In [1]: import numpy as np

In [2]: np.set_printoptions(precision=2, suppress=True, linewidth=120, legacy="1.25")

In [3]: def tidy(a):
   ...:     return np.round(a, 2) + 0
   ...: 

In [4]: feats = np.array([[2, -1], [-1, -2], [-2, 0], [-2, 0], [-1, -7]])

In [5]: C2 = feats.T @ feats

In [6]: print(np.diag(C2))
[14 54]

In [7]: print(C2)
[[14  7]
 [ 7 54]]

In [8]: print(tidy(np.linalg.svd(feats, compute_uv=False) ** 2))
[55.19 12.81]

In [9]: r0, r1 = feats[2], feats[4]

In [10]: print(r0 @ r0)
4

In [11]: p = (r0 @ r1) / (r0 @ r0) * r0

In [12]: print(np.linalg.matrix_rank(np.outer(r0, r1)))
1

In [13]: x0 = np.array([0, 1])

In [14]: y = feats @ x0

In [15]: print(tidy(np.linalg.pinv(feats) @ feats))
[[1. 0.]
 [0. 1.]]

In [16]: print(tidy(np.linalg.solve(feats.T @ feats, feats.T @ y)))
[0. 1.]

In [17]: print(tidy(np.linalg.lstsq(feats, y)[0]))
[0. 1.]

In [18]: rng = np.random.default_rng(90)

In [19]: y = y + 0.05 * rng.normal(size=5)

In [20]: print(tidy(y))
[-0.91 -2.02 -0.01  0.03 -7.02]

In [21]: c, *_ = np.linalg.lstsq(feats, y)

In [22]: print(tidy(np.linalg.norm(y - feats @ c)))
0.09

In [23]: print(tidy(c))
[0.01 1.  ]

In [24]: W0 = np.array([[12, 8, 18, 10, 16], [0, 0, 0, 0, 0]])

In [25]: x0 = np.array([1, 0, -2, 3, 2])

In [26]: h = np.maximum(W0 @ x0, 0)

In [27]: print(np.flatnonzero(h > 1e-9))
[0]

In [28]: print(np.maximum(W0 @ (3 * x0), 0))
[114   0]

In [29]: print(W0.T @ h)
[456 304 684 380 608]

In [30]: def softmax(z):
    ...:     e = np.exp(z - z.max(axis=-1, keepdims=True))
    ...:     return e / e.sum(axis=-1, keepdims=True)
    ...: 

In [31]: print(tidy(softmax(W0[0] + -2)))
[0.   0.   0.88 0.   0.12]

In [32]: print(tidy(softmax(W0).sum(axis=1)))
[1. 1.]

In [33]: att = W0 @ W0.T / np.sqrt(5)

In [34]: print(tidy(softmax(att)))
[[1.  0. ]
 [0.5 0.5]]

In [35]: left, sigma, Vt = np.linalg.svd(W0)

In [36]: print(np.argmax(sigma[:-1] / (sigma[1:] + 1e-6)) + 1)
1

In [37]: print(tidy(sigma))
[29.8  0. ]

In [38]: Y = left[:, :1] @ np.diag(sigma[:1]) @ Vt[:1]

In [39]: print(tidy(np.linalg.norm(W0 - Y) / np.linalg.norm(W0)))
0.0

In [40]: print(tidy(np.abs(W0 - Y).max()))
0.0

In [41]: J = np.load("dump.npy")

In [42]: print(J)
[[ 1 -1  1 -1 -1  1 -1  1]
 [ 1  1  1  1  1  1  1  1]
 [ 1 -1 -1  1 -1  1  1 -1]
 [ 1  1 -1 -1  1  1 -1 -1]]

In [43]: Y = np.array([[0, 3, 3],
    ...:     [1, 5, 3],
    ...:     [1, 4, 3],
    ...:     [3, 5, 4],
    ...:     [4, 3, 5],
    ...:     [0, 1, 2],
    ...:     [1, 4, 1],
    ...:     [4, 3, 4]])

In [44]: print(np.einsum("ij->j", J))
[4 0 0 0 0 4 0 0]

In [45]: print(np.linalg.matrix_rank(J @ Y))
3

In [46]: print(np.linalg.matrix_rank(np.vstack([J, Y.T])))
7

In [47]: print(np.einsum("ik,kj->ij", J, Y))
[[-4 -6 -1]
 [14 28 25]
 [-6 -2 -5]
 [-4 -4  1]]

In [48]: print(Y.T @ J.T)
[[-4 14 -6 -4]
 [-6 28 -2 -4]
 [-1 25 -5  1]]

In [49]: r0 = np.array([8, 5])

In [50]: print(np.array([np.convolve(row, r0, "same") for row in J]))
[[  8  -3   3  -3 -13   3  -3   3]
 [  8  13  13  13  13  13  13  13]
 [  8  -3 -13   3  -3   3  13  -3]
 [  8  13  -3 -13   3  13  -3 -13]]

In [51]: print(np.cross(J[3, :3], J[1, :3]))
[ 2 -2  0]

In [52]: print(np.correlate(J[3], J[1], "full"))
[ 1  2  1  0  1  2  1  0 -1 -2 -1  0 -1 -2 -1]

In [53]: print(np.polyval(r0, J[3]))
[13 13 -3 -3 13 13 -3 -3]

In [54]: C2 = J.T @ J

In [55]: print(C2)
[[4 0 0 0 0 4 0 0]
 [0 4 0 0 4 0 0 0]
 [0 0 4 0 0 0 0 4]
 [0 0 0 4 0 0 4 0]
 [0 4 0 0 4 0 0 0]
 [4 0 0 0 0 4 0 0]
 [0 0 0 4 0 0 4 0]
 [0 0 4 0 0 0 0 4]]

In [56]: print(np.diag(C2))
[4 4 4 4 4 4 4 4]

In [57]: print(np.trace(C2), (J ** 2).sum())
32 32

In [58]: print(np.linalg.matrix_rank(C2))
4

In [59]: proj = feats @ np.linalg.solve(feats.T @ feats, feats.T)

In [60]: print(tidy((np.eye(5) - proj) @ feats))
[[0. 0.]
 [0. 0.]
 [0. 0.]
 [0. 0.]
 [0. 0.]]

In [61]: print(np.trace(proj))
2.0

In [62]: T = np.stack([J, -3 * J, J[::-1]])

In [63]: print((T @ J.T).shape)
(3, 4, 4)

In [64]: print(tidy(np.linalg.norm(T, axis=(1, 2))))
[ 5.66 16.97  5.66]

In [65]: print(np.einsum("bij,cij->bc", T, T))
[[ 32 -96   0]
 [-96 288   0]
 [  0   0  32]]

In [66]: print(np.linalg.matrix_rank(T))
[4 4 4]

In [67]: A = np.array([[2.0, 4.0, 0.0], [0.0, -2.0, 0.0], [0.0, 0.0, -2.0]])

In [68]: Y = J + rng.integers(-2, 3, (4, 1)) @ rng.integers(-2, 3, (1, 8))

In [69]: print(Y)
[[ 1 -1  1 -1 -1  1 -1  1]
 [-1 -3 -3  1  3  5  5  5]
 [ 1 -1 -1  1 -1  1  1 -1]
 [ 2  3  1 -1  0 -1 -3 -3]]

In [70]: print(Y - J)
[[ 0  0  0  0  0  0  0  0]
 [-2 -4 -4  0  2  4  4  4]
 [ 0  0  0  0  0  0  0  0]
 [ 1  2  2  0 -1 -2 -2 -2]]

In [71]: print(np.linalg.matrix_rank(Y - J, tol=1e-8))
1

In [72]: F = np.array([[-1, -1, -2], [2, 2, 1], [4, 4, 3]])

In [73]: proj = np.triu(np.array([[1, 1, 0], [5, 3, 1], [5, 2, 5]]), 1) + np.eye(3)

In [74]: Y = proj @ F @ np.linalg.inv(proj)

In [75]: print(tidy(np.linalg.det(Y)))
0.0

In [76]: r0 = np.array([1, 1])

In [77]: print(np.convolve(F[1], r0))
[2 4 3 1]

In [78]: mat = np.loadtxt("m.csv", delimiter=",")

In [79]: print(mat)
[[0. 0. 0. 1.]
 [1. 0. 0. 0.]
 [0. 0. 1. 0.]
 [0. 1. 0. 0.]]

In [80]: r0 = np.array([1, -1, 2])

In [81]: print(np.polyval(r0, mat[3]))
[2. 2. 2. 2.]

In [82]: print(np.cross(mat[3, :3], mat[1, :3]))
[ 0.  0. -1.]

In [83]: print(np.correlate(mat[3], mat[1], "full"))
[0. 0. 0. 0. 1. 0. 0.]

In [84]: print(np.flatnonzero(np.linalg.matrix_power((mat != 0) + (mat.T != 0) + np.eye(4), 4)[2]))
[2]

In [85]: print(tidy(np.linalg.det(mat)))
1.0

In [86]: print((mat != 0).astype(int))
[[0 0 0 1]
 [1 0 0 0]
 [0 0 1 0]
 [0 1 0 0]]

In [87]: print(mat @ mat)
[[0. 1. 0. 0.]
 [0. 0. 0. 1.]
 [0. 0. 1. 0.]
 [1. 0. 0. 0.]]

In [88]: X = np.loadtxt("out10.csv", delimiter=",")

In [89]: print(X)
[[ -5.   3.  -3.  -1.]
 [ -8.   6.  -4.  -2.]
 [  6.  -3.   4.   1.]
 [-12.   9.  -6.  -3.]]

In [90]: O, Rm = np.linalg.qr(feats)

In [91]: print(tidy(abs(Rm[0, 0])), tidy(np.linalg.norm(feats[:, 0])))
3.74 3.74

In [92]: print(tidy(np.abs(np.diag(Rm))))
[3.74 7.11]

In [93]: print(tidy(O))
[[-0.53 -0.28]
 [ 0.27 -0.21]
 [ 0.53  0.14]
 [ 0.53  0.14]
 [ 0.27 -0.91]]

In [94]: left, sigma, Vt = np.linalg.svd(X)

In [95]: print(tidy(sigma))
[22.2   1.79  0.    0.  ]

In [96]: Y = left[:, :2] @ np.diag(sigma[:2]) @ Vt[:2]

In [97]: print(tidy(Y))
[[ -5.   3.  -3.  -1.]
 [ -8.   6.  -4.  -2.]
 [  6.  -3.   4.   1.]
 [-12.   9.  -6.  -3.]]

In [98]: print(tidy(np.linalg.norm(X - Y) / np.linalg.norm(X)))
0.0

In [99]: print(tidy(np.abs(X - Y).max()))
0.0

In [100]: print(tidy(np.linalg.norm(X - Y, 2)), tidy(sigma[2]))
0.0 0.0

In [101]: print(np.unique(W0.round(6), axis=0).shape)
(2, 5)

In [102]: print([round(float(x), 2) for x in np.linalg.svd(X, compute_uv=False)[:3]])
[22.2, 1.79, 0.0]

In [103]: print(np.linalg.matrix_rank(X, rtol=0.1))
1

In [104]: left, sigma, Vt = np.linalg.svd(X)

In [105]: vecs = Vt[:(sigma > 1e-8).sum()]

In [106]: x0 = X[1] + -1 * X[3] + rng.integers(2) * np.eye(4)[2]

In [107]: print(x0)
[ 4. -3.  3.  1.]

In [108]: print(tidy(vecs.T @ vecs))
[[ 0.58 -0.25  0.42  0.08]
 [-0.25  0.75  0.25 -0.25]
 [ 0.42  0.25  0.58 -0.08]
 [ 0.08 -0.25 -0.08  0.08]]

In [109]: m1 = np.array([[-1, 0, 0], [0, 3, 0], [0, 0, 2]])

In [110]: x0 = np.array([0, 1, 0])

In [111]: y = m1 @ x0

In [112]: print(y)
[0 3 0]

In [113]: print(tidy(np.linalg.solve(m1, m1[:, 1])))
[0. 1. 0.]

In [114]: print(tidy(np.linalg.solve(m1, -2 * y)))
[ 0. -2.  0.]

In [115]: print(tidy(np.linalg.norm(m1, axis=0)))
[1. 3. 2.]

In [116]: print(m1 @ m1.T)
[[1 0 0]
 [0 9 0]
 [0 0 4]]
